% python3 -q
>>> import numpy as np
>>> np.set_printoptions(precision=1, suppress=True, linewidth=160, sign=" ")
>>> def tidy(a):
...     return np.round(a, 1) + 0
... 
>>> X = np.array([[9.0, 3.0, 0.0], [1.0, 5.0, 0.0], [0.0, 0.0, 3.0]])
>>> # 2 groups of indices that never mix
>>> print(tidy(np.linalg.eigvals(X)))
[ 9.6  4.4  3. ]
>>> print(np.einsum("ii->", X))
17.0
>>> print(tidy(np.linalg.det(2 * X)), tidy(np.linalg.det(X)))
1008.0 126.0
>>> print(tidy(np.linalg.eigvals(X).sum().real))
17.0
>>> out = np.array([[3, 0], [-3, 3]])
>>> Z = np.kron(out, X)
>>> print(np.linalg.matrix_rank(Z))
6
>>> print(tidy(np.linalg.norm(Z, 2)), tidy(np.linalg.norm(out, 2) * np.linalg.norm(X, 2)))
48.1 48.1
>>> feats = np.load("layer4.npy")
>>> print(feats)
[[ 22   3   0   3   3]
 [  3   1   1   3   0]
 [  3   0  10   1   1]
 [  3   2   1 -20   3]
 [  2   1   2   2  20]]
>>> q, vecs = np.linalg.qr(feats[:, :3])[0], np.linalg.qr(feats[:, 3:])[0]
>>> sv = np.linalg.svd(q.T @ vecs, compute_uv=False)
>>> print(tidy(np.linalg.norm(q @ q.T - vecs @ vecs.T, 2)))
1.0
>>> rng = np.random.default_rng(935887)
>>> z = rng.permutation(5)
>>> print(z)
[ 1  0  3  4  2]
>>> out = feats[z][:, z]
>>> print(np.diag(out))
[  1  22 -20  20  10]
>>> print(tidy(np.linalg.det(out)), tidy(np.linalg.det(feats[z])))
-75014.0 75014.0
>>> print(np.trace(out))
33
>>> print(tidy(np.sort(np.abs(np.linalg.eigvals(out)))))
[  0.8   9.9  18.2  20.6  24.7]
>>> print(out)
[[  1   3   3   0   1]
 [  3  22   3   3   0]
 [  2   3 -20   3   1]
 [  1   2   2  20   2]
 [  0   3   1   1  10]]
>>> out = np.array([[1, 2], [3, 2]])
>>> J = out + out.T
>>> print(J)
[[ 2  5]
 [ 5  4]]
>>> # equal to its transpose
>>> vals, vecs = np.linalg.eigh(J)
>>> print(tidy(vals))
[-2.1  8.1]
>>> print(tidy(np.linalg.svd(J, compute_uv=False)))
[ 8.1  2.1]
>>> print(np.unique(vals.round(6) + 0, return_counts=True)[1])
[ 1  1]
>>> print(tidy(vecs @ np.diag(vals) @ vecs.T))
[[ 2.  5.]
 [ 5.  4.]]
>>> print(tidy(np.linalg.eigvalsh(J + 5 * np.eye(2))))
[  2.9  13.1]
>>> print(tidy(vecs.T @ vecs))
[[ 1.  0.]
 [ 0.  1.]]
>>> print(np.abs(vecs[:, -1]).round(6).argmax())
1
>>> print(tidy(vals.sum()), np.trace(J))
6.0 6
>>> out = np.linalg.inv(J)
>>> print(tidy(np.linalg.det(J) * out))
[[ 4. -5.]
 [-5.  2.]]
>>> print((np.abs(out) > 1e-9).astype(int))
[[ 1  1]
 [ 1  1]]
>>> print(np.allclose(out, J.T))
False
>>> print(tidy(out))
[[-0.2  0.3]
 [ 0.3 -0.1]]
>>> print(tidy(np.linalg.slogdet(J)[0]))
-1.0
>>> r0 = np.array([3, 4])
>>> print(np.array([np.convolve(row, r0, "same") for row in J]))
[[  6  23]
 [ 15  32]]
>>> print(np.correlate(J[0], J[1], "full"))
[  8  30  25]
>>> A = np.triu(rng.random((5, 5)) < 0.5, 1).astype(int)
>>> A = A + A.T
>>> print(A)
[[ 0  1  0  0  0]
 [ 1  0  0  0  0]
 [ 0  0  0  1  1]
 [ 0  0  1  0  0]
 [ 0  0  1  0  0]]
>>> # 2 blocks once reordered
>>> vals, vecs = np.linalg.eigh(A)
>>> print(tidy(vecs.T @ vecs))
[[ 1.  0.  0.  0.  0.]
 [ 0.  1.  0.  0.  0.]
 [ 0.  0.  1.  0.  0.]
 [ 0.  0.  0.  1.  0.]
 [ 0.  0.  0.  0.  1.]]
>>> print(tidy(vals))
[-1.4 -1.   0.   1.   1.4]
>>> print(tidy(vecs.T @ A @ vecs))
[[-1.4  0.   0.   0.   0. ]
 [ 0.  -1.   0.   0.   0. ]
 [ 0.   0.   0.   0.   0. ]
 [ 0.   0.   0.   1.   0. ]
 [ 0.   0.   0.   0.   1.4]]
>>> print(tidy(vecs @ np.diag(vals) @ vecs.T))
[[ 0.  1.  0.  0.  0.]
 [ 1.  0.  0.  0.  0.]
 [ 0.  0.  0.  1.  1.]
 [ 0.  0.  1.  0.  0.]
 [ 0.  0.  1.  0.  0.]]
>>> print((vals > 1e-8).sum(), (vals < -1e-8).sum())
2 2
>>> t = np.radians(15)
>>> Rm = np.eye(5)
>>> Rm[4, 4] = Rm[3, 3] = np.cos(t)
>>> Rm[4, 3], Rm[3, 4] = -np.sin(t), np.sin(t)
>>> print(tidy(Rm))
[[ 1.   0.   0.   0.   0. ]
 [ 0.   1.   0.   0.   0. ]
 [ 0.   0.   1.   0.   0. ]
 [ 0.   0.   0.   1.   0.3]
 [ 0.   0.   0.  -0.3  1. ]]
>>> out = A @ Rm.T
>>> print(np.allclose(A @ A.T, out @ out.T))
True
>>> print(tidy(np.abs(out - A).max(axis=0)))
[ 0.   0.   0.   0.2  0.3]
>>> print(np.allclose(np.linalg.norm(A, axis=1), np.linalg.norm(out, axis=1)))
True
>>> print(tidy(np.linalg.det(Rm)), tidy(np.trace(Rm)))
1.0 4.9
>>> print(tidy(np.linalg.svd(A, compute_uv=False)), tidy(np.linalg.svd(out, compute_uv=False)))
[ 1.4  1.4  1.   1.   0. ] [ 1.4  1.4  1.   1.   0. ]
>>> vals, vecs = np.linalg.eigh(A)
>>> x0 = np.array([2, 2, 2, 3, 0])
>>> print(np.abs(A).sum(axis=1).max(), tidy(np.abs(vals).max()))
2 1.4
>>> print(tidy(x0 @ A @ x0 / (x0 @ x0)), tidy(vals[0]), tidy(vals[-1]))
1.0 -1.4 1.4
>>> print((np.sign(vecs[:, -1].round(6)) == np.sign(vecs[0, -1].round(6))).astype(int))
[ 1  1  0  0  0]
>>> print(np.flatnonzero(np.linalg.matrix_power((X != 0) + (X.T != 0) + np.eye(3), 3)[2]))
[ 2]
>>> print((X != 0).astype(int))
[[ 1  1  0]
 [ 1  1  0]
 [ 0  0  1]]
>>> print(tidy(np.sort(np.linalg.eigvals(X).real)))
[ 3.   4.4  9.6]
>>> print(X @ X)
[[ 84.  42.   0.]
 [ 14.  28.   0.]
 [  0.   0.   9.]]
>>> print((np.linalg.matrix_power((X != 0) + (X.T != 0) + np.eye(3), 3) > 0).astype(int))
[[ 1  1  0]
 [ 1  1  0]
 [ 0  0  1]]
>>> K = np.array([[8, 0, 5, 6], [0, 0, 8, 7], [5, 8, 8, 5], [6, 7, 5, 6]])
>>> # symmetric, so the eigenvalues are real
>>> q, Rm = np.linalg.qr(feats)
>>> print(tidy(q))
[[-1.   0.2  0.2  0.   0.1]
 [-0.1 -0.3 -0.1  0.6 -0.7]
 [-0.1  0.2 -1.  -0.1 -0.1]
 [-0.1 -0.8 -0.1 -0.5  0. ]
 [-0.1 -0.4 -0.2  0.6  0.7]]
>>> print(q.shape, Rm.shape)
(5, 5) (5, 5)
>>> print(np.allclose(Rm.T @ Rm, feats.T @ feats))
True
>>> print(tidy(Rm))
[[-22.7  -3.4  -1.8  -1.   -5.2]
 [  0.   -1.9   0.5  15.7  -9.3]
 [  0.    0.  -10.1   1.3  -4.8]
 [  0.    0.    0.   13.2  10.4]
 [  0.    0.    0.    0.   13.2]]
>>> print(tidy(q.T @ q))
[[ 1.  0.  0.  0.  0.]
 [ 0.  1.  0.  0.  0.]
 [ 0.  0.  1.  0.  0.]
 [ 0.  0.  0.  1.  0.]
 [ 0.  0.  0.  0.  1.]]
>>> print(tidy(np.trace(q @ q.T)))
5.0
>>> x0 = np.array([-9, -1, -9, 4, 9])
>>> a = np.maximum(Rm @ x0, 0)
>>> print(tidy(np.maximum(Rm @ x0, 0) - np.maximum(-Rm @ x0, 0)))
[172.8 -23.8  53.  146.1 119.1]
>>> print(np.flatnonzero(a > 1e-9))
[ 0  2  3  4]
>>> print(tidy(Rm.T @ a))
[-3922.   -586.4  -841.5  1829.9  1936. ]
>>> print(tidy(a))
[ 172.8    0.    53.   146.1  119.1]
>>> vals, vecs = np.linalg.eigh(K)
>>> x0 = np.array([-5, 7, 2, -3])
>>> print(tidy(vecs * np.maximum(vals, 0) @ vecs.T))
[[ 8.6  1.6  4.2  5.2]
 [ 1.6  4.6  5.8  4.7]
 [ 4.2  5.8  9.   6.1]
 [ 5.2  4.7  6.1  7.2]]
>>> print(np.abs(K).sum(axis=1).max(), tidy(np.abs(vals).max()))
26 21.7
>>> proj = np.triu(np.array([[-1, -2, 0, -2], [2, -1, 1, -2], [0, -2, 2, 1], [2, 0, -2, 1]]), 1) + np.eye(4)
>>> out = proj @ K @ np.linalg.inv(proj)
>>> print(proj @ K - K @ proj)
[[-12.   2. -26. -15.]
 [ -7.  -6.  -2. -15.]
 [  6.  17.  -3.  24.]
 [  0.  12.  -7.  21.]]
>>> print(tidy(np.poly(out)))
[    1.   -22.   -39.  1074. -1559.]
>>> print(np.linalg.matrix_rank(out))
4
>>> assert K == K.T
Traceback (most recent call last):
  File "<python-input-104>", line 1, in <module>
    assert K == K.T
           ^^^^^^^^
ValueError: The truth value of an array with more than one element is ambiguous. Use a.any() or a.all()
>>> print(np.trace(K))
22
>>> print(np.linalg.matrix_power(K, 2))
[[ 125   82  110  109]
 [  82  113   99   82]
 [ 110   99  178  156]
 [ 109   82  156  146]]
>>> print(tidy(np.sort(np.abs(np.linalg.eigvals(K)))))
[  1.6   6.    7.3  21.7]
>>> print((K - K.T) / 2)
[[ 0.  0.  0.  0.]
 [ 0.  0.  0.  0.]
 [ 0.  0.  0.  0.]
 [ 0.  0.  0.  0.]]
>>> print(np.allclose(K @ K.T, K.T @ K))
True
>>> print(tidy(np.linalg.det(K)))
-1559.0
>>> M = np.array([[2, 5, -2, -2, -3], [-1, 2, 1, 4, 3], [-2, 2, 4, 5, 2]])
>>> M[-1] = M[0] + 4 * M[1]
>>> print(M)
[[ 2  5 -2 -2 -3]
 [-1  2  1  4  3]
 [-2 13  2 14  9]]
>>> print(tidy(np.trace(np.linalg.pinv(M) @ M)))
2.0
>>> print(np.linalg.lstsq(M[:-1].T, M[-1])[2])
2
>>> print(np.unique(M.round(6), axis=0).shape)
(3, 5)
>>> out = np.array([[3, 2, 0], [1, 0, 0], [1, 1, 1], [2, 0, 0], [0, 3, 0]])
>>> print(np.vstack([M, out.T]).shape)
(6, 5)
>>> print(M @ out)
[[ 5 -7 -2]
 [ 8  8  1]
 [37 25  2]]
>>> print(np.einsum("ik,kj->ji", M, out))
[[ 5  8 37]
 [-7  8 25]
 [-2  1  2]]
>>> print(np.einsum("ij,ij->i", M, M))
[  46   31  454]
>>> print(np.einsum("ij->j", M))
[-1 20  1 16  9]
>>> left, sv, VT = np.linalg.svd(M)
>>> vecs = VT[:(sv > 1e-8).sum()]
>>> x0 = M[1] + -1 * M[0] + rng.integers(2) * np.eye(5)[1]
>>> print(x0)
[-3. -2.  3.  6.  6.]
>>> print(tidy(vecs.T @ vecs))
[[ 0.1  0.2 -0.1 -0.2 -0.2]
 [ 0.2  0.9 -0.2  0.2 -0.1]
 [-0.1 -0.2  0.1  0.2  0.2]
 [-0.2  0.2  0.2  0.5  0.4]
 [-0.2 -0.1  0.2  0.4  0.4]]
>>> arr = np.load("run18.npy")
>>> print(arr)
[[-2.  8.  4.]
 [ 0.  4.  6.]
 [ 0. -2.  3.]]
>>> r0 = np.array([0, 9, 6])
>>> out = arr + np.outer(r0, np.eye(3)[2])
>>> print(np.linalg.matrix_rank(out - arr))
1
>>> print(np.linalg.matrix_rank(np.linalg.inv(out) - np.linalg.inv(arr), tol=1e-8))
1
>>> left, sv, VT = np.linalg.svd(arr, full_matrices=False)
>>> print(np.allclose(left * sv @ VT, arr))
True
>>> print(tidy(np.cumsum(sv ** 2) / np.sum(sv ** 2)))
[ 0.8  1.   1. ]
>>> print(tidy(left.T @ arr @ VT.T))
[[ 11.2   0.    0. ]
 [  0.    4.7   0. ]
 [  0.    0.    0.9]]
>>> r0 = np.array([0, 1, -5, -5]) + 0.5
>>> W0 = np.outer(r0, r0) / (r0 @ r0)
>>> print(tidy(W0))
[[ 0.   0.  -0.1 -0.1]
 [ 0.   0.1 -0.2 -0.2]
 [-0.1 -0.2  0.5  0.5]
 [-0.1 -0.2  0.5  0.5]]
>>> print(np.linalg.lstsq(W0[:-1].T, W0[-1])[2])
1
>>> x0 = np.array([1, 1, 3, 3])
>>> print(tidy(np.linalg.eigvalsh(2 * W0 - np.eye(4))))
[-1. -1. -1.  1.]
>>> vals, vecs = np.linalg.eigh(W0)
>>> x0 = np.array([5, -1, -1, 2])
>>> print(tidy(vecs * np.abs(vals) @ vecs.T))
[[ 0.   0.  -0.1 -0.1]
 [ 0.   0.1 -0.2 -0.2]
 [-0.1 -0.2  0.5  0.5]
 [-0.1 -0.2  0.5  0.5]]
>>> print(tidy(x0 @ W0 @ x0))
0.3
>>> print(tidy(np.linalg.eigvalsh(W0[1:, 1:])))
[ 0.  0.  1.]
>>> r0 = np.array([-4, -1, 5])
>>> print(tidy(np.array([np.convolve(row, r0, "same") for row in W0])))
[[-0.1  0.2  0.3 -0.2]
 [-0.2  0.7  1.  -0.6]
 [ 0.7 -2.  -3.1  1.9]
 [ 0.7 -2.  -3.1  1.9]]
>>> print(tidy(np.cross(W0[1, :3], W0[3, :3])))
[ 0.  0.  0.]
>>> print(np.allclose(W0, W0.T))
True
>>> print(tidy(np.sort(np.abs(np.linalg.eigvals(W0)))))
[ 0.  0.  0.  1.]
>>> print((W0 - W0.T) / 2)
[[ 0.  0.  0.  0.]
 [ 0.  0.  0.  0.]
 [ 0.  0.  0.  0.]
 [ 0.  0.  0.  0.]]
